$ ipython --no-banner

In [1]: import numpy as np

In [2]: np.set_printoptions(suppress=True, linewidth=100)

In [3]: def tidy(a):
   ...:     return np.round(a, 2) + 0
   ...: 

In [4]: E = np.loadtxt("test3.csv", delimiter=",")

In [5]: tidy(E)
Out[5]: 
array([[-0.71,  0.1 ,  0.69,  0.13],
       [-0.27, -0.74, -0.06, -0.61],
       [-0.27,  0.66, -0.24, -0.66],
       [-0.6 , -0.08, -0.68,  0.42]])

In [6]: # orthonormal columns

In [7]: W1 = np.array([[1, 0], [1, 0], [1, 0], [0, 1]])

In [8]: coef = np.array([-5, 7])

In [9]: H = np.maximum(E @ W1 + coef, 0)

In [10]: np.linalg.matrix_rank(H)
Out[10]: np.int64(1)

In [11]: print((H > 0).astype(int))
[[0 1]
 [0 1]
 [0 1]
 [0 1]]

In [12]: C = np.array([[7, 3], [5, 6]])

In [13]: print(tidy(H @ C))
[[35.65 42.78]
 [31.95 38.34]
 [31.71 38.06]
 [37.11 44.53]]

In [14]: x0 = np.array([-2, 3, 0, -3])

In [15]: 4 - np.linalg.matrix_rank(E - np.eye(4), tol=1e-8)
Out[15]: np.int64(1)

In [16]: tidy(np.abs(np.linalg.eigvals(E)))
Out[16]: array([1., 1., 1., 1.])

In [17]: tidy(np.linalg.det(E))
Out[17]: np.float64(-1.0)

In [18]: [p for p in range(1, 25) if np.allclose(np.linalg.matrix_power(E, p), np.eye(4))]
Out[18]: []

In [19]: tidy(E.T @ (E @ x0))
Out[19]: array([-2.,  3.,  0., -3.])

In [20]: O, evecs = np.linalg.qr(E[:, :3])[0], np.linalg.qr(E[:, 3:])[0]

In [21]: s = np.linalg.svd(O.T @ evecs, compute_uv=False)

In [22]: print((s > 0.9).sum())
0

In [23]: tidy(s)
Out[23]: array([0.])

In [24]: x0 = np.array([2, 2, -1, -1])

In [25]: np.sign((E @ x0).round(6))
Out[25]: array([-1., -1.,  1., -1.])

In [26]: M = np.load("a.npy")

In [27]: tidy(M)
Out[27]: 
array([[ 0.51,  0.49,  0.49, -0.16,  0.49],
       [ 0.49,  0.51, -0.49,  0.16, -0.49],
       [ 0.49, -0.49,  0.51,  0.16, -0.49],
       [-0.16,  0.16,  0.16,  0.95,  0.16],
       [ 0.49, -0.49, -0.49,  0.16,  0.51]])

In [28]: # symmetric, so the eigenvalues are real

In [29]: x0 = np.array([-2, -1, -2, 1, -2])

In [30]: a = np.maximum(M @ x0, 0)

In [31]: np.flatnonzero(a > 1e-9)
Out[31]: array([1, 3])

In [32]: tidy(M * (a > 1e-9)[:, None])
Out[32]: 
array([[ 0.  ,  0.  ,  0.  ,  0.  ,  0.  ],
       [ 0.49,  0.51, -0.49,  0.16, -0.49],
       [ 0.  ,  0.  ,  0.  ,  0.  ,  0.  ],
       [-0.16,  0.16,  0.16,  0.95,  0.16],
       [ 0.  ,  0.  ,  0.  ,  0.  ,  0.  ]])

In [33]: print(tidy(np.maximum(M @ (3 * x0), 0)))
[0.   1.86 0.   1.38 0.  ]

In [34]: arr = np.loadtxt("layer13.csv", delimiter=",")

In [35]: arr
Out[35]: 
array([[ -6.77,   7.82, -17.12],
       [ 18.92,   3.47,  -5.46],
       [  9.32,  17.68,  -0.86],
       [ 13.61,  14.61,   1.14],
       [  8.67, -15.91,   8.48],
       [  8.84,  16.65,   6.68],
       [-18.92,  -5.98,  -2.51],
       [-13.02,  15.18,  -0.26],
       [-13.77,  12.93,  -6.56],
       [-12.56,  -7.9 , -13.41],
       [-17.23,   9.35,  -3.97],
       [ 14.37,   9.68,  -9.99],
       [ -6.2 ,  -1.69,  18.94],
       [-16.2 ,  -4.81, -10.7 ],
       [  6.93, -17.78,   5.99],
       [ 14.66,  -5.2 ,  12.57],
       [  2.6 ,  18.11,   8.08],
       [  7.66,  15.78,   9.61],
       [-12.64, -14.53,  -5.38],
       [ -8.14,   2.83, -18.05],
       [  9.23,  15.  ,   9.49],
       [-17.5 ,   7.13,  -6.56],
       [ 13.06,   2.19, -14.99]])

In [36]: tidy(np.linalg.svd(arr, compute_uv=False))
Out[36]: array([65.58, 56.14, 41.82])

In [37]: print(np.unravel_index(np.abs(arr).argmax(), arr.shape))
(np.int64(12), np.int64(2))

In [38]: arr.shape
Out[38]: (23, 3)

In [39]: np.zeros(23, 3)
Traceback (most recent call last):
  Cell In[39], line 1
    np.zeros(23, 3)
TypeError: Cannot interpret '3' as a data type


In [40]: arr[23]
Traceback (most recent call last):
  Cell In[40], line 1
    arr[23]
IndexError: index 23 is out of bounds for axis 0 with size 23


In [41]: np.abs(arr).max()
Out[41]: np.float64(18.94)

In [42]: arr[:, 3]
Traceback (most recent call last):
  Cell In[42], line 1
    arr[:, 3]
IndexError: index 3 is out of bounds for axis 1 with size 3


In [43]: np.count_nonzero(arr)
Out[43]: np.int64(69)

In [44]: gram = np.cov(arr, rowvar=False)

In [45]: tidy(gram)
Out[45]: 
array([[164.31,  23.73,  43.74],
       [ 23.73, 130.15,   4.64],
       [ 43.74,   4.64, 103.22]])

In [46]: print(gram.shape)
(3, 3)

In [47]: print(np.argwhere(np.triu(np.abs(np.corrcoef(arr.T)) > 0.8, 1)))
[]

In [48]: F = np.load("m.npy")

In [49]: print(F)
[[ 0  0  0 -6]
 [ 0  0  0  1]
 [ 0  0  0  0]]

In [50]: left, s, Vh = np.linalg.svd(F)

In [51]: tidy(s)
Out[51]: array([6.08, 0.  , 0.  ])

In [52]: np.argmax(s[:-1] / (s[1:] + 1e-6)) + 1
Out[52]: np.int64(1)

In [53]: Y = left[:, :1] @ np.diag(s[:1]) @ Vh[:1]

In [54]: tidy(np.linalg.norm(F - Y, 2)), s[1]
Out[54]: (np.float64(0.0), np.float64(0.0))

In [55]: np.linalg.matrix_rank(Y)
Out[55]: np.int64(1)

In [56]: x0 = np.array([1, 6, 4, 5])

In [57]: a = np.maximum(F @ x0, 0)

In [58]: print(np.maximum(F @ (3 * x0), 0))
[ 0 15  0]

In [59]: tidy(np.tanh(F @ x0))
Out[59]: array([-1.,  1.,  0.])

In [60]: np.flatnonzero(a > 1e-9)
Out[60]: array([1])

In [61]: F.T @ a
Out[61]: array([0, 0, 0, 5])

In [62]: print(np.maximum(F @ x0, 0) - np.maximum(-F @ x0, 0))
[-30   5   0]

In [63]: W1 = np.array([[3, -2, -3], [1, 0, -3], [1, 3, 3], [1, 0, -1]])

In [64]: coef = np.array([-8, 0, 3])

In [65]: H = np.maximum(F @ W1 + coef, 0)

In [66]: print(np.linalg.matrix_rank(H))
1

In [67]: H
Out[67]: 
array([[0, 0, 9],
       [0, 0, 2],
       [0, 0, 3]])

In [68]: print((H > 0).mean(axis=0))
[0. 0. 1.]

In [69]: C = np.array([[5, -3, 2], [3, -5, -1], [-5, 4, 3]])

In [70]: (H @ C).round(6).argmax(axis=1)
Out[70]: array([1, 1, 1])

In [71]: H @ C
Out[71]: 
array([[-45,  36,  27],
       [-10,   8,   6],
       [-15,  12,   9]])
